>>> import numpy as np
>>> np.set_printoptions(precision=2, suppress=True, linewidth=140)
>>> rnd = lambda a: np.round(a, 2) + 0
>>> K = np.loadtxt("w.csv", delimiter=",")
>>> K
array([[ 2.,  4., -4.,  4.,  1.,  3.,  3.,  0.],
       [ 0.,  2.,  4., -4.,  4.,  1.,  3.,  3.],
       [ 3.,  0.,  2.,  4., -4.,  4.,  1.,  3.],
       [ 3.,  3.,  0.,  2.,  4., -4.,  4.,  1.],
       [ 1.,  3.,  3.,  0.,  2.,  4., -4.,  4.],
       [ 4.,  1.,  3.,  3.,  0.,  2.,  4., -4.],
       [-4.,  4.,  1.,  3.,  3.,  0.,  2.,  4.],
       [ 4., -4.,  4.,  1.,  3.,  3.,  0.,  2.]])
>>> print(np.allclose(K @ K.T, K.T @ K))
True
>>> rnd(np.sort(np.abs(np.fft.fft(K[0])))), rnd(np.sort(np.linalg.svd(K, compute_uv=False)))
(array([ 3.64,  3.64,  5.  ,  5.  ,  9.  , 10.99, 10.99, 13.  ]), array([ 3.64,  3.64,  5.  ,  5.  ,  9.  , 10.99, 10.99, 13.  ]))
>>> print(rnd(np.fft.fft(K[0])))
[13.   +0.j   -1.12 +3.46j  4.   -3.j    3.12-10.54j -9.   +0.j    3.12+10.54j  4.   +3.j   -1.12 -3.46j]
>>> rng = np.random.default_rng(30067)
>>> z = rng.permutation(8)
>>> Y = K[:, z] * rng.choice([-1, 1], 8)
>>> Y
array([[ 0.,  3., -2., -4., -1., -4.,  3., -4.],
       [ 3.,  3., -0.,  4., -4., -2.,  1.,  4.],
       [ 3.,  1., -3.,  2.,  4., -0.,  4., -4.],
       [ 1.,  4., -3.,  0., -4., -3., -4., -2.],
       [ 4., -4., -1.,  3., -2., -3.,  4., -0.],
       [-4.,  4., -4.,  3., -0., -1.,  2., -3.],
       [ 4.,  2.,  4.,  1., -3., -4.,  0., -3.],
       [ 2.,  0., -4.,  4., -3.,  4.,  3., -1.]])
>>> Uu, _, Vt = np.linalg.svd(K.T @ Y)
>>> z
array([7, 6, 0, 2, 4, 1, 5, 3])
>>> feats = np.loadtxt("sample10.csv", delimiter=",")
>>> print(feats)
[[ 3. -3. -2. -1. -1.]
 [ 0. -2.  2.  0.  1.]
 [ 0.  0.  2. -2.  2.]
 [ 0.  0.  0.  2. -3.]
 [ 0.  0.  0.  0.  1.]]
>>> # triangular: eigenvalues sit on the diagonal
>>> z = rng.permutation(5)
>>> Y = feats[:, z] * rng.choice([-1, 1], 5)
>>> Y
array([[ 2.,  1.,  3.,  3., -1.],
       [-2., -0.,  2.,  0.,  1.],
       [-2.,  2., -0.,  0.,  2.],
       [-0., -2., -0.,  0., -3.],
       [-0., -0., -0.,  0.,  1.]])
>>> Uu, _, Vt = np.linalg.svd(feats.T @ Y)
>>> rnd(np.linalg.lstsq(feats, Y)[0])
array([[ 0.,  0.,  0.,  1.,  0.],
       [ 0.,  0., -1.,  0.,  0.],
       [-1.,  0.,  0.,  0.,  0.],
       [ 0., -1.,  0.,  0.,  0.],
       [ 0.,  0.,  0.,  0.,  1.]])
>>> Y = feats / np.sqrt((feats ** 2).mean(axis=1, keepdims=True))
>>> np.linalg.matrix_rank(feats - feats.mean(axis=1, keepdims=True))
np.int64(4)
>>> np.allclose(feats, feats.T)
False
>>> np.allclose(feats @ feats.T, feats.T @ feats)
False
>>> print((feats + feats.T) / 2)
[[ 3.  -1.5 -1.  -0.5 -0.5]
 [-1.5 -2.   1.   0.   0.5]
 [-1.   1.   2.  -1.   1. ]
 [-0.5  0.  -1.   2.  -1.5]
 [-0.5  0.5  1.  -1.5  1. ]]
>>> feats @ feats
array([[  9.,  -3., -16.,  -1.,  -8.],
       [  0.,   4.,   0.,  -4.,   3.],
       [  0.,   0.,   4.,  -8.,  12.],
       [  0.,   0.,   0.,   4.,  -9.],
       [  0.,   0.,   0.,   0.,   1.]])
>>> rnd(np.abs(np.linalg.eigvals(feats)).max())
np.float64(3.0)
>>> print(np.trace(feats))
6.0
>>> x0 = np.array([-2, 3, 0, 2, 2])
>>> target = feats @ x0
>>> beta, lr = np.zeros(5), 1 / np.linalg.norm(feats, 2) ** 2
>>> for i in range(3):
...     beta -= lr * feats.T @ (feats @ beta - target)
...     if i % 1 == 0: print(i, round(np.linalg.norm(feats @ beta - target), 2))
... 
0 4.55
1 2.77
2 2.31
>>> print(rnd(np.linalg.cond(feats)))
18.26
>>> print(rnd(beta))
[-2.36  2.88  0.73  0.82  0.79]
